>>> import numpy as np
>>> np.set_printoptions(precision=2, suppress=True, linewidth=100)
>>> def tidy(a):
...     return np.round(a, 2) + 0
... 
>>> J = np.load("w.npy")
>>> print(tidy(J))
[[ 0.    0.45  0.6 ]
 [-0.96  0.13 -0.21]
 [ 0.27  0.32 -0.77]
 [ 0.05  0.83  0.01]]
>>> print(tidy(np.linalg.norm(J, axis=0)))
[1. 1. 1.]
>>> print(tidy(np.linalg.svd(J, compute_uv=False)))
[1. 1. 1.]
>>> print(tidy(J.T @ J))
[[1. 0. 0.]
 [0. 1. 0.]
 [0. 0. 1.]]
>>> print(tidy(J @ J.T))
[[ 0.56 -0.07 -0.32  0.37]
 [-0.07  0.99 -0.05  0.06]
 [-0.32 -0.05  0.77  0.27]
 [ 0.37  0.06  0.27  0.69]]
>>> rng = np.random.default_rng(70)
>>> out = J + rng.integers(-2, 3, (4, 1)) @ rng.integers(-2, 3, (1, 3))
>>> print(tidy(out))
[[-1.   -0.55 -1.4 ]
 [ 0.04  1.13  1.79]
 [ 1.27  1.32  1.23]
 [-0.95 -0.17 -1.99]]
>>> print(tidy(out - J))
[[-1. -1. -2.]
 [ 1.  1.  2.]
 [ 1.  1.  2.]
 [-1. -1. -2.]]
>>> print(np.abs(out - J).sum(axis=1))
[4. 4. 4. 4.]
>>> x = np.array([3, 3, 0])
>>> h = np.maximum(out @ x, 0)
>>> print(tidy(h))
[0.   3.51 7.75 0.  ]
>>> print(np.flatnonzero(h > 1e-9))
[1 2]
>>> print(tidy(out.T @ h))
[ 9.96 14.19 15.81]
>>> print(tidy(np.maximum(out @ (3 * x), 0)))
[ 0.   10.54 23.25  0.  ]
>>> O, vecs = np.linalg.qr(J[:, :1])[0], np.linalg.qr(J[:, 1:])[0]
>>> sv = np.linalg.svd(O.T @ vecs, compute_uv=False)
>>> print(tidy(np.linalg.norm(O @ O.T - vecs @ vecs.T, 2)))
1.0
>>> print((sv > 0.9).sum())
0
>>> print(np.degrees(np.arccos(sv.clip(0, 1))))
[90.]
>>> A = np.array([[5.0, 1.0, 1.0, 1.0, 1.0],
...     [1.0, 5.0, 1.0, 1.0, 1.0],
...     [1.0, 1.0, 5.0, 1.0, 1.0],
...     [1.0, 1.0, 1.0, 5.0, 1.0],
...     [1.0, 1.0, 1.0, 1.0, 5.0]])
>>> vals, vecs = np.linalg.eig(A)
>>> print(tidy(A @ vecs[:, 0] - vals[0] * vecs[:, 0]))
[0. 0. 0. 0. 0.]
>>> print(tidy(np.prod(vals)))
2304.0
>>> print(tidy(np.sort(np.linalg.eigvals(A.T))))
[4. 4. 4. 4. 9.]
>>> z = rng.permutation(5)
>>> out = A[:, z] * rng.choice([-1, 1], 5)
>>> print(out)
[[-1.  1. -5. -1.  1.]
 [-1.  1. -1. -5.  1.]
 [-5.  1. -1. -1.  1.]
 [-1.  1. -1. -1.  5.]
 [-1.  5. -1. -1.  1.]]
>>> left, _, VT = np.linalg.svd(A.T @ out)
>>> print(tidy(np.linalg.lstsq(A, out)[0]))
[[ 0.  0. -1.  0.  0.]
 [ 0.  0.  0. -1.  0.]
 [-1.  0.  0.  0.  0.]
 [ 0.  0.  0.  0.  1.]
 [ 0.  1.  0.  0.  0.]]
>>> O = A.astype(float).copy()
>>> for j in range(5):
...     O[:, j] -= O[:, :j] @ (O[:, :j].T @ O[:, j])
...     O[:, j] /= np.linalg.norm(O[:, j])
... 
>>> print(tidy(O.T @ O))
[[1. 0. 0. 0. 0.]
 [0. 1. 0. 0. 0.]
 [0. 0. 1. 0. 0.]
 [0. 0. 0. 1. 0.]
 [0. 0. 0. 0. 1.]]
>>> O, Rm = np.linalg.qr(A)
>>> print(tidy(Rm))
[[-5.39 -2.41 -2.41 -2.41 -2.41]
 [ 0.   -4.81 -1.49 -1.49 -1.49]
 [ 0.    0.   -4.58 -1.08 -1.08]
 [ 0.    0.    0.   -4.45 -0.85]
 [ 0.    0.    0.    0.    4.37]]
>>> print(tidy(np.abs(np.diag(Rm))))
[5.39 4.81 4.58 4.45 4.37]
>>> print(tidy(O))
[[-0.93  0.26  0.19  0.15 -0.12]
 [-0.19 -0.95  0.19  0.15 -0.12]
 [-0.19 -0.11 -0.96  0.15 -0.12]
 [-0.19 -0.11 -0.08 -0.96 -0.12]
 [-0.19 -0.11 -0.08 -0.07  0.97]]
>>> print(tidy(O @ Rm))
[[5. 1. 1. 1. 1.]
 [1. 5. 1. 1. 1.]
 [1. 1. 5. 1. 1.]
 [1. 1. 1. 5. 1.]
 [1. 1. 1. 1. 5.]]
>>> print(tidy(np.trace(O @ O.T)))
5.0
>>> print(tidy(abs(Rm[0, 0])), tidy(np.linalg.norm(A[:, 0])))
5.39 5.39
>>> E = np.array([[-2, -5, -3, 1, -3],
...     [4, 10, 6, -2, 6],
...     [2, 5, 3, -1, 3],
...     [-4, -10, -6, 2, -6]])
>>> # columns 2 and 4 are equal
>>> print(np.linalg.cond(E) > 100)
True
>>> print(np.argsort(-np.linalg.norm(E, axis=0).round(6), kind="stable")[:3])
[1 2 4]
>>> print(tidy(np.linalg.norm(E, 2) / np.linalg.norm(E)))
1.0
>>> rk = np.linalg.matrix_rank(E)
>>> print(rk)
1
>>> null = np.linalg.svd(E)[2][rk:].T
>>> print(null.shape)
(5, 4)
>>> print(np.linalg.matrix_rank(E.T @ E), np.linalg.matrix_rank(E @ E.T))
1 1
>>> print([int(np.linalg.matrix_rank(E[:i])) for i in range(1, len(E) + 1)])
[1, 1, 1, 1]
>>> print([int(np.linalg.matrix_rank(np.delete(E, i, axis=0))) for i in range(4)])
[1, 1, 1, 1]
>>> left, sv = np.linalg.svd(E)
Traceback (most recent call last):
  File "<python-input-57>", line 1, in <module>
    left, sv = np.linalg.svd(E)
    ^^^^^^^^
ValueError: too many values to unpack (expected 2)
>>> left, sv, VT = np.linalg.svd(E, full_matrices=False)
>>> print(tidy(np.abs(VT[0])))
[0.29 0.72 0.43 0.14 0.43]
>>> print(tidy(left.T @ left))
[[1. 0. 0. 0.]
 [0. 1. 0. 0.]
 [0. 0. 1. 0.]
 [0. 0. 0. 1.]]
>>> x = np.array([2, 3, 2])
>>> h = np.maximum(J @ x, 0)
>>> print(tidy(J.T @ h))
[0.14 3.28 1.54]
>>> print(tidy(np.maximum(J @ x, 0) - np.maximum(-J @ x, 0)))
[ 2.54 -1.95 -0.06  2.6 ]
>>> print(tidy(h))
[2.54 0.   0.   2.6 ]
>>> print(np.flatnonzero(h > 1e-9))
[0 3]
>>> print(tidy(np.maximum(J @ (3 * x), 0)))
[7.61 0.   0.   7.8 ]
>>> M = np.load("a.npy")
>>> print(M)
[[-1  0  1 -3]
 [-2 -2  0 -3]
 [-1  0 -2  1]
 [ 0 -2  1  3]]
>>> x = np.array([3, 2, 3])
>>> target = J @ x
>>> print(tidy(np.linalg.lstsq(J, target)[0]))
[3. 2. 3.]
>>> print(tidy(np.linalg.solve(J.T @ J, J.T @ target)))
[3. 2. 3.]
>>> print(tidy(target))
[ 2.69 -3.26 -0.88  1.83]
>>> target = target + 0.05 * rng.normal(size=4)
>>> print(tidy(target))
[ 2.65 -3.25 -0.8   1.78]
>>> b, *_ = np.linalg.lstsq(J, target)
>>> print(b.round())
[3. 2. 3.]
>>> print([round(float(np.linalg.norm(np.linalg.solve(J.T @ J + lam * np.eye(3), J.T @ target))), 2) for lam in (0, 1, 10, 100)])
[4.62, 2.31, 0.42, 0.05]
>>> out = M / np.sqrt((M ** 2).mean(axis=1, keepdims=True))
>>> print(tidy(out[0]))
[-0.6   0.    0.6  -1.81]
>>> print(np.linalg.matrix_rank(M - M.mean(axis=1, keepdims=True)))
3
>>> print(M - M.mean(axis=1, keepdims=True))
[[-0.25  0.75  1.75 -2.25]
 [-0.25 -0.25  1.75 -1.25]
 [-0.5   0.5  -1.5   1.5 ]
 [-0.5  -2.5   0.5   2.5 ]]
>>> F = np.maximum(np.array([[1, -2, -1, -1],
...     [3, 1, 1, 2],
...     [-3, 0, -2, -1],
...     [-2, 0, 0, 2],
...     [-3, 1, 2, 3],
...     [0, 1, -3, 3],
...     [0, 0, 1, 3],
...     [-3, 1, 1, 3],
...     [3, -2, 3, 0],
...     [2, -2, -2, 2],
...     [-3, 2, -2, -1],
...     [2, -2, 2, 0]]) @ np.array([[8, 5, -8, -1, -9],
...     [-5, -1, 9, -5, -7],
...     [-3, -5, -3, -1, 8],
...     [7, 4, -2, -7, -5]]) + np.array([-3, -2, -2, -3, 3]), 0)
>>> print(F)
[[11  6  0 14  5]
 [27 15  0  0  0]
 [ 0  0 30  9 19]
 [ 0  0 10  0 11]
 [ 0  0 19  0 24]
 [22 24 10  0  0]
 [15  5  0  0  0]
 [ 0  0 22  0 16]
 [22  0  0  1 14]
 [43 28  0  0  0]
 [ 0  0 48  0  5]
 [17  0  0  3 15]]
>>> out = np.c_[F[:, :3] @ np.array([[3, -1, -3], [-2, 3, 0], [-1, -2, -2]]), np.array([-1, 1, 5, -1, -3, -4, 4, 3, -5, 2, -3, 1])]
>>> print(out)
[[  21    7  -33   -1]
 [  51   18  -81    1]
 [ -30  -60  -60    5]
 [ -10  -20  -20   -1]
 [ -19  -38  -38   -3]
 [   8   30  -86   -4]
 [  35    0  -45    4]
 [ -22  -44  -44    3]
 [  66  -22  -66   -5]
 [  73   41 -129    2]
 [ -48  -96  -96   -3]
 [  51  -17  -51    1]]
>>> print(tidy(np.linalg.norm(np.linalg.qr(F)[0].T @ out, axis=0) ** 2 / ((out ** 2).sum(axis=0) + 1e-12)))
[1.   1.   1.   0.04]
>>> print(tidy(np.linalg.norm(out - F @ np.linalg.lstsq(F, out)[0], axis=0)))
[ 0.   0.   0.  10.6]
>>> print(tidy(np.linalg.lstsq(F, out[:, 0])[0]))
[ 3. -2. -1.  0.  0.]
>>> x = np.array([2, -2, -3, -1, 3])
>>> target = F @ x
>>> print(tidy(np.linalg.pinv(F) @ F))
[[1. 0. 0. 0. 0.]
 [0. 1. 0. 0. 0.]
 [0. 0. 1. 0. 0.]
 [0. 0. 0. 1. 0.]
 [0. 0. 0. 0. 1.]]
>>> print(tidy(np.linalg.solve(F.T @ F, F.T @ target)))
[ 2. -2. -3. -1.  3.]
>>> target = target + 0.1 * rng.normal(size=12)
>>> print(tidy(target))
[  10.96   24.1   -42.06    3.15   14.95  -34.03   20.1   -17.98   85.11   30.08 -129.08   76.15]
>>> b, *_ = np.linalg.lstsq(F, target)
>>> print(tidy(np.linalg.norm(target - F @ b)))
0.18
>>> print([round(float(np.linalg.norm(np.linalg.solve(F.T @ F + lam * np.eye(5), F.T @ target))), 2) for lam in (0, 1, 10, 100)])
[5.2, 5.2, 5.13, 4.63]
>>> cen = F - F.mean(axis=0)
>>> left, sv, VT = np.linalg.svd(cen, full_matrices=False)
>>> print(np.searchsorted(np.cumsum(sv ** 2) / (sv ** 2).sum(), 0.9) + 1)
3
>>> print(tidy((sv ** 2).sum() ** 2 / (sv ** 4).sum()))
1.89
>>> print(np.abs(left[:, 0]).argmax())
9
>>> print(np.abs(VT[0]).argmax())
2
>>> O, Rm = np.linalg.qr(F)
>>> print(O.shape, Rm.shape)
(12, 5) (5, 5)
>>> print(tidy(np.trace(O @ O.T)))
5.0
>>> print(tidy(np.abs(np.diag(Rm))))
[64.66 20.12 64.82 15.92 25.36]
>>> m1 = np.array([[-6, 2], [0, 0], [-3, 1]])
>>> # rows and columns are dependent
>>> left, sv, VT = np.linalg.svd(m1)
>>> vecs = VT[:(sv > 1e-8).sum()]
>>> x = m1[2] + 2 * m1[0] + rng.integers(2) * np.eye(2)[1]
>>> print(x)
[-15.   5.]
>>> print(np.allclose(vecs.T @ vecs @ x, x))
True
>>> print(tidy(vecs.T @ vecs))
[[ 0.9 -0.3]
 [-0.3  0.1]]
>>> feats = np.load("test8.npy")
>>> print(feats)
[[-0.1 -0.1 -4. ]
 [ 0.7  1.4 -5. ]
 [-0.3  0.7 -1. ]
 [-1.6 -0.5 11. ]
 [-2.2 -0.3 15. ]]
>>> # column 2 dominates
>>> proj = np.triu(np.array([[3, 3, -3, -3], [0, 0, 3, -1], [-3, -1, -2, 2], [3, 2, -2, -3]]), 1) + np.eye(4)
>>> out = proj @ M @ np.linalg.inv(proj)
>>> print(proj @ M - M @ proj)
[[ -3.   3.   0. -26.]
 [ -3.   8.  -7.  -8.]
 [  0.  -1.  -1.   7.]
 [  0.   0.   6.  -4.]]
>>> print(np.linalg.matrix_rank(out))
4
>>> print(tidy(np.poly(out)))
[  1.   2. -13. -33. -24.]
>>> print(round(np.log10(np.linalg.cond(feats))))
1
>>> print(np.argsort(-np.linalg.norm(feats, axis=0).round(6), kind="stable")[:3])
[2 0 1]
>>> print(tidy(np.linalg.norm(feats, 2) / np.linalg.norm(feats)))
1.0
>>> left, sv, VT = np.linalg.svd(feats)
>>> print(tidy(sv))
[19.9   1.43  0.78]
>>> out = left[:, :1] @ np.diag(sv[:1]) @ VT[:1]
>>> print(tidy(np.linalg.norm(feats - out, 2)), tidy(sv[1]))
1.43 1.43
>>> print(tidy(np.linalg.norm(feats - out) / np.linalg.norm(feats)))
0.08
>>> out = np.c_[feats[:, :1] @ np.array([[2]]), np.array([3, -2, 1, 1, -2])]
>>> print(out)
[[-0.2  3. ]
 [ 1.4 -2. ]
 [-0.6  1. ]
 [-3.2  1. ]
 [-4.4 -2. ]]
>>> print(tidy(np.linalg.norm(out - feats @ np.linalg.lstsq(feats, out)[0], axis=0)))
[0.  1.7]
>>> print(np.linalg.matrix_rank(np.c_[feats, out]))
4
>>> print(tidy(np.linalg.lstsq(feats, out[:, 0])[0]))
[2. 0. 0.]
>>> O = out.astype(float).copy()
>>> for j in range(2):
...     O[:, j] -= O[:, :j] @ (O[:, :j].T @ O[:, j])
...     O[:, j] /= np.linalg.norm(O[:, j])
... 
>>> print(tidy(O.T @ out))
[[5.65 0.28]
 [0.   4.35]]
>>> print(tidy(O))
[[-0.04  0.69]
 [ 0.25 -0.48]
 [-0.11  0.24]
 [-0.57  0.27]
 [-0.78 -0.41]]
